$ python -q
>>> import numpy as np
>>> from numpy import linalg as LA
>>> np.set_printoptions(precision=1, suppress=True, linewidth=120)
>>> def tidy(a):
...     return np.round(a, 1) + 0
... 
>>> X = np.array([[0, 0, 0, 1, 0],
...     [0, 0, 0, 0, 1],
...     [1, 0, 0, 0, 0],
...     [0, 0, 1, 0, 0],
...     [0, 1, 0, 0, 0]])
>>> M2 = X / np.sqrt((X ** 2).mean(axis=1, keepdims=True))
>>> print(tidy(LA.norm(M2, axis=1)))
[2.2 2.2 2.2 2.2 2.2]
>>> print(tidy(M2[0]))
[0.  0.  0.  2.2 0. ]
>>> print(LA.matrix_rank(M2) == LA.matrix_rank(X))
True
>>> print(tidy(LA.det(2 * X)), tidy(LA.det(X)))
-32.0 -1.0
>>> print(tidy(LA.det(X[::-1])))
-1.0
>>> print(tidy(LA.eigvals(X).sum().real))
0.0
>>> print(np.einsum("ii->", X))
0
>>> rng = np.random.default_rng(66)
>>> M2 = X + rng.integers(-2, 3, (5, 1)) @ rng.integers(-2, 3, (1, 5))
>>> print(M2)
[[-4  2  2  5  0]
 [-4  2  2  4  1]
 [ 3 -1 -1 -2  0]
 [-2  1  2  2  0]
 [-2  2  1  2  0]]
>>> print(M2 - X)
[[-4  2  2  4  0]
 [-4  2  2  4  0]
 [ 2 -1 -1 -2  0]
 [-2  1  1  2  0]
 [-2  1  1  2  0]]
>>> print(tidy(LA.svd(M2 - X, compute_uv=False)))
[10.5  0.   0.   0.   0. ]
>>> print(LA.matrix_rank(M2 - X, tol=1e-8))
1
>>> print(X.T @ X)
[[1 0 0 0 0]
 [0 1 0 0 0]
 [0 0 1 0 0]
 [0 0 0 1 0]
 [0 0 0 0 1]]
>>> print(tidy(LA.norm(X, axis=0)))
[1. 1. 1. 1. 1.]
>>> print(tidy(LA.pinv(X)))
[[0. 0. 1. 0. 0.]
 [0. 0. 0. 0. 1.]
 [0. 0. 0. 1. 0.]
 [1. 0. 0. 0. 0.]
 [0. 1. 0. 0. 0.]]
>>> u, g = X[1], X[4]
>>> print(u @ g)
0
>>> pr = (u @ g) / (u @ u) * u
>>> print(pr)
[0. 0. 0. 0. 0.]
>>> print(np.outer(u, g))
[[0 0 0 0 0]
 [0 0 0 0 0]
 [0 0 0 0 0]
 [0 0 0 0 0]
 [0 1 0 0 0]]
>>> print(LA.matrix_rank(np.outer(u, g)))
1
>>> M2 = np.array([[2, 2, 0], [3, 1, 3], [2, 2, 1]])
>>> data = np.triu(M2)
>>> print(data)
[[2 2 0]
 [0 1 3]
 [0 0 1]]
>>> x0 = np.array([2, 1, 1, 0, 0])
>>> print(tidy(LA.det(X)))
-1.0
>>> print(5 - LA.matrix_rank(X - np.eye(5), tol=1e-8))
2
>>> print(tidy(np.abs(LA.eigvals(X))))
[1. 1. 1. 1. 1.]
>>> print(tidy(np.sort(np.abs(np.degrees(np.angle(LA.eigvals(X)))))))
[  0.   0. 120. 120. 180.]
>>> print([p for p in range(1, 25) if np.allclose(LA.matrix_power(X, p), np.eye(5))])
[6, 12, 18, 24]
>>> print(tidy(LA.norm(x0)), tidy(LA.norm(X @ x0)))
2.4 2.4
